% python3 -q
>>> import numpy as np
>>> np.set_printoptions(precision=2, suppress=True, linewidth=200)
>>> def tidy(a):
...     return np.round(a, 2) + 0
... 
>>> K = np.load("out18.npy")
>>> K
array([[ -0.12,   0.02,  -0.02,  -0.1 ,   0.  ,   0.  ,  -0.05,  -0.02,  -0.01,  -0.01],
       [ -9.56,  -2.14,   8.52,  -9.64,   5.39,   6.29,  -7.48,  -6.35,  -5.25,  -5.26],
       [ -1.43,  -0.3 ,   1.35,  -1.37,   0.8 ,   0.92,  -1.2 ,  -1.01,  -0.86,  -0.79],
       [ -8.35,  -1.86,   7.59,  -8.43,   4.82,   5.57,  -6.6 ,  -5.56,  -4.69,  -4.7 ],
       [ -2.93,  -0.69,   2.68,  -3.01,   1.64,   2.01,  -2.34,  -2.01,  -1.6 ,  -1.69],
       [ -0.21,  -0.18,   0.23,  -0.15,   0.11,   0.05,  -0.16,  -0.11,  -0.08,  -0.1 ],
       [ -5.62,  -1.19,   4.94,  -5.61,   3.16,   3.67,  -4.39,  -3.79,  -3.13,  -3.07],
       [-14.56,  -3.25,  12.99, -14.57,   8.1 ,   9.74, -11.33,  -9.77,  -8.02,  -8.23],
       [-12.58,  -2.88,  11.09, -12.55,   6.98,   8.35,  -9.65,  -8.33,  -7.01,  -6.98],
       [ -3.65,  -0.78,   3.2 ,  -3.49,   1.98,   2.44,  -2.8 ,  -2.37,  -1.94,  -2.  ],
       [  4.34,   0.9 ,  -3.83,   4.38,  -2.36,  -2.83,   3.33,   2.91,   2.38,   2.49],
       [  4.37,   1.01,  -3.83,   4.34,  -2.38,  -2.83,   3.44,   2.91,   2.46,   2.35],
       [ -2.9 ,  -0.56,   2.62,  -2.92,   1.69,   1.99,  -2.17,  -2.02,  -1.48,  -1.59],
       [ -8.74,  -1.88,   7.81,  -8.69,   4.86,   5.82,  -6.74,  -5.8 ,  -4.8 ,  -4.86]])
>>> hat = K @ np.linalg.solve(K.T @ K, K.T)
>>> tidy(np.linalg.eigvalsh(hat))
array([0., 0., 0., 0., 1., 1., 1., 1., 1., 1., 1., 1., 1., 1.])
>>> tidy(np.diag(hat))
array([0.44, 0.67, 0.63, 0.81, 0.51, 0.96, 0.66, 0.79, 0.89, 0.78, 0.76, 0.53, 0.88, 0.71])
>>> tidy(np.trace(hat))
np.float64(10.0)
>>> M = np.load("a.npy")
>>> tidy(M)
array([[ 0.08,  0.13, -0.29,  0.4 ,  0.06, -0.21,  0.11, -0.09,  0.37],
       [ 0.13,  0.67, -0.21, -0.1 ,  0.36, -0.28, -0.13,  0.21, -0.06],
       [-0.29, -0.21, -0.56,  0.9 ,  0.23, -0.94,  0.18, -0.08, -0.55],
       [ 0.4 , -0.1 ,  0.9 ,  0.13,  0.2 ,  0.56, -0.01,  0.77, -0.23],
       [ 0.06,  0.36,  0.23,  0.2 ,  0.  ,  0.01, -0.27, -0.28,  0.3 ],
       [-0.21, -0.28, -0.94,  0.56,  0.01,  0.39, -0.42,  0.29, -0.49],
       [ 0.11, -0.13,  0.18, -0.01, -0.27, -0.42,  0.63, -0.61,  1.03],
       [-0.09,  0.21, -0.08,  0.77, -0.28,  0.29, -0.61, -0.74,  0.65],
       [ 0.37, -0.06, -0.55, -0.23,  0.3 , -0.49,  1.03,  0.65,  0.4 ]])
>>> # null space of dimension 3
>>> evals, vecs = np.linalg.eigh(M)
>>> x = np.array([2, 1, 5, 4, 3, 4, 5, 0, 1])
>>> tidy(np.linalg.eigvalsh(M[1:, 1:]))
array([-2.  , -1.88,  0.  ,  0.  ,  0.83,  1.  ,  1.  ,  1.96])
>>> tidy(x @ M @ x)
np.float64(22.32)
>>> tidy(np.abs(M).sum(axis=1).max()), tidy(np.abs(evals).max())
(np.float64(4.08), np.float64(2.0))
>>> tidy(x @ M @ x / (x @ x)), tidy(evals[0]), tidy(evals[-1])
(np.float64(0.23), np.float64(-2.0), np.float64(2.0))
>>> w1 = np.array([[1, -1, 2, 2, 2],
...     [1, 2, 1, -1, 0],
...     [0, 0, 0, 2, -1],
...     [-1, 0, 2, 1, -1],
...     [2, 2, 2, -1, 1],
...     [2, -1, -1, 2, 1],
...     [2, 0, -2, 2, -1],
...     [-1, -2, 0, -2, -2],
...     [-2, 1, 0, 2, -2]])
>>> beta = np.array([1, 3, 3, 3, 2])
>>> H = np.maximum(M @ w1 + beta, 0)
>>> (H > 0).astype(int)
array([[1, 1, 1, 1, 1],
       [1, 1, 1, 1, 1],
       [0, 1, 1, 0, 1],
       [1, 1, 1, 1, 1],
       [1, 1, 1, 1, 1],
       [1, 1, 1, 0, 1],
       [0, 1, 1, 1, 0],
       [0, 1, 1, 1, 1],
       [1, 1, 1, 1, 1]])
>>> np.linalg.matrix_rank(H)
np.int64(5)
>>> cent = np.array([[-4, 7, 6], [8, -7, -6], [5, -8, -6], [-1, 3, -6], [-4, 4, 2]])
>>> (H @ cent).round(6).argmax(axis=1)
array([0, 0, 0, 0, 0, 0, 0, 0, 0])
>>> evals, vecs = np.linalg.eigh(M)
>>> tidy(np.linalg.eigvalsh(M @ M))
array([0., 0., 0., 1., 1., 1., 4., 4., 4.])
>>> tidy(vecs.T @ vecs)
array([[1., 0., 0., 0., 0., 0., 0., 0., 0.],
       [0., 1., 0., 0., 0., 0., 0., 0., 0.],
       [0., 0., 1., 0., 0., 0., 0., 0., 0.],
       [0., 0., 0., 1., 0., 0., 0., 0., 0.],
       [0., 0., 0., 0., 1., 0., 0., 0., 0.],
       [0., 0., 0., 0., 0., 1., 0., 0., 0.],
       [0., 0., 0., 0., 0., 0., 1., 0., 0.],
       [0., 0., 0., 0., 0., 0., 0., 1., 0.],
       [0., 0., 0., 0., 0., 0., 0., 0., 1.]])
>>> tidy(vecs.T @ M @ vecs)
array([[-2.,  0.,  0.,  0.,  0.,  0.,  0.,  0.,  0.],
       [ 0., -2.,  0.,  0.,  0.,  0.,  0.,  0.,  0.],
       [ 0.,  0.,  0.,  0.,  0.,  0.,  0.,  0.,  0.],
       [ 0.,  0.,  0.,  0.,  0.,  0.,  0.,  0.,  0.],
       [ 0.,  0.,  0.,  0.,  0.,  0.,  0.,  0.,  0.],
       [ 0.,  0.,  0.,  0.,  0.,  1.,  0.,  0.,  0.],
       [ 0.,  0.,  0.,  0.,  0.,  0.,  1.,  0.,  0.],
       [ 0.,  0.,  0.,  0.,  0.,  0.,  0.,  1.,  0.],
       [ 0.,  0.,  0.,  0.,  0.,  0.,  0.,  0.,  2.]])
>>> tidy(evals)
array([-2., -2.,  0.,  0.,  0.,  1.,  1.,  1.,  2.])
>>> tidy(np.abs(vecs[:, -1]))
array([0.15, 0.02, 0.01, 0.23, 0.  , 0.46, 0.62, 0.12, 0.56])
>>> tidy(evals.sum()), tidy(np.trace(M))
(np.float64(1.0), np.float64(1.0))
>>> tidy(np.sort(np.abs(np.linalg.eigvals(M))))
array([0., 0., 0., 1., 1., 1., 2., 2., 2.])
>>> assert M == M.T
Traceback (most recent call last):
  File "<python-input-33>", line 1, in <module>
    assert M == M.T
           ^^^^^^^^
ValueError: The truth value of an array with more than one element is ambiguous. Use a.any() or a.all()
>>> r0 = np.array([3, 7, -3])
>>> tidy(np.correlate(M[8], M[0], "full"))
array([ 0.14, -0.05, -0.16, -0.12,  0.11,  0.03,  0.33, -0.14,  0.42, -0.1 , -0.39,  0.53, -0.05,  0.06,  0.05,  0.11,  0.03])
>>> tidy(np.cross(M[8, :3], M[0, :3]))
array([0.09, 0.06, 0.05])
>>> tidy(np.polyval(r0, M[8]))
array([-0.02, -3.44, -5.96, -4.45, -0.62, -5.71,  7.34,  2.79,  0.29])
>>> tidy(np.convolve(M[8], r0))
array([ 1.1 ,  2.38, -3.21, -4.37,  0.96,  1.33, -1.26, 10.6 ,  2.66,  0.86, -1.2 ])
>>> J = np.load("dump.npy")
>>> J
array([[ 0.4, -1.2, -0.7, -1. ,  0.9,  1.7],
       [-0.7, -3.1, -0.9,  0.7, -1.1,  0.2],
       [-0.4, -1.3, -0.2,  0.1,  0.9, -0.5],
       [-0.6, -1.3, -1.8,  1.3, -1.4,  0. ],
       [ 0.5,  0.9,  0. ,  0.5, -0.3, -2.1],
       [ 0.5,  0.2,  0.7, -1. , -0.1,  0.6],
       [-0.1,  0. , -0.5,  1.4,  0.3, -0.4]])
>>> out = J / np.sqrt((J ** 2).mean(axis=1, keepdims=True))
>>> np.linalg.matrix_rank(J - J.mean(axis=1, keepdims=True))
np.int64(5)
>>> np.linalg.matrix_rank(out) == np.linalg.matrix_rank(J)
np.True_
>>> tidy(out[3])
array([-0.49, -1.07, -1.47,  1.07, -1.15,  0.  ])
>>> blk = np.stack([J, 4 * J, J[::-1]])
>>> tidy(np.linalg.norm(blk, axis=(1, 2)))
array([ 6.46, 25.85,  6.46])
>>> (blk @ J.T).shape
(3, 7, 7)
>>> blk.shape
(3, 7, 6)
>>> out = np.c_[J[:, :4] @ np.array([[-1, -5, 3, 4], [-2, -5, 0, 0], [3, -1, -1, 3], [3, -2, -2, 3]]), np.array([5, 2, 4, 4, 2, 1, 0])]
>>> tidy(out)
array([[-3.1,  6.7,  3.9, -3.5,  5. ],
       [ 6.3, 18.5, -2.6, -3.4,  2. ],
       [ 2.7,  8.5, -1.2, -1.9,  4. ],
       [ 1.7,  8.7, -2.6, -3.9,  4. ],
       [-0.8, -8. ,  0.5,  3.5,  2. ],
       [-1.8, -2.2,  2.8,  1.1,  1. ],
       [ 2.8, -1.8, -2.6,  2.3,  0. ]])
>>> tidy(np.linalg.norm(np.linalg.qr(J)[0].T @ out, axis=0) ** 2 / ((out ** 2).sum(axis=0) + 1e-12))
array([1.  , 1.  , 1.  , 1.  , 0.91])
>>> np.linalg.matrix_rank(out)
np.int64(5)
>>> tidy(np.linalg.norm(out - J @ np.linalg.lstsq(J, out)[0], axis=0))
array([0.  , 0.  , 0.  , 0.  , 2.43])
>>> round(np.log10(np.linalg.cond(out)))
2
>>> tidy(np.linalg.norm(out, 2) / np.linalg.norm(out))
np.float64(0.92)
>>> hat = J @ np.linalg.solve(J.T @ J, J.T)
>>> tidy(hat)
array([[ 0.97, -0.05,  0.08,  0.07, -0.02,  0.13,  0.03],
       [-0.05,  0.93,  0.12,  0.1 , -0.03,  0.19,  0.04],
       [ 0.08,  0.12,  0.8 , -0.17,  0.04, -0.32, -0.07],
       [ 0.07,  0.1 , -0.17,  0.85,  0.04, -0.28, -0.06],
       [-0.02, -0.03,  0.04,  0.04,  0.99,  0.07,  0.02],
       [ 0.13,  0.19, -0.32, -0.28,  0.07,  0.48, -0.12],
       [ 0.03,  0.04, -0.07, -0.06,  0.02, -0.12,  0.97]])
>>> tidy(np.trace(hat))
np.float64(6.0)
>>> tidy(np.linalg.eigvalsh(hat))
array([0., 1., 1., 1., 1., 1., 1.])
>>> F = np.load("layer11.npy")
>>> F
array([[  0.3,  14. ,  -0.5,   0.2],
       [  2.1, -20. ,  -0.1,   0.1],
       [  1.2,  -8. ,  -0.3,  -0.2],
       [ -0.5,  10. ,  -0.4,   0.3],
       [  1.3,  12. ,   0.7,   0.1],
       [ -0.8,   2. ,   1.8,   0.4],
       [ -1.2,  -8. ,  -0.5,  -1.8],
       [ -0.1,  -2. ,  -0.3,   0.1],
       [  0.8,   6. ,  -1.5,  -0.2],
       [  1.3,  34. ,   0.9,  -0.7],
       [  0.5,  34. ,   0. ,   0. ],
       [  0.5,  18. ,  -0.2,   0.6],
       [ -0.7,   4. ,   2.5,  -1.5],
       [  0.5,  -8. ,   0.2,  -0.2]])
>>> # column 1 dominates
>>> out = np.array([[3, 0, -1],
...     [0, -3, 2],
...     [-2, 2, 2],
...     [3, -2, -3],
...     [-3, 2, 1],
...     [3, -2, -2]])
>>> np.linalg.matrix_rank(np.vstack([J, out.T]))
np.int64(6)
>>> tidy(np.einsum("ij->j", J))
array([-0.4, -5.8, -3.4,  2. , -0.8, -0.5])
>>> tidy(np.einsum("ij,ij->i", J, J))
array([ 6.79, 12.65,  2.96,  8.94,  5.81,  2.15,  2.47])
>>> np.linalg.matrix_rank(J @ out)
np.int64(3)
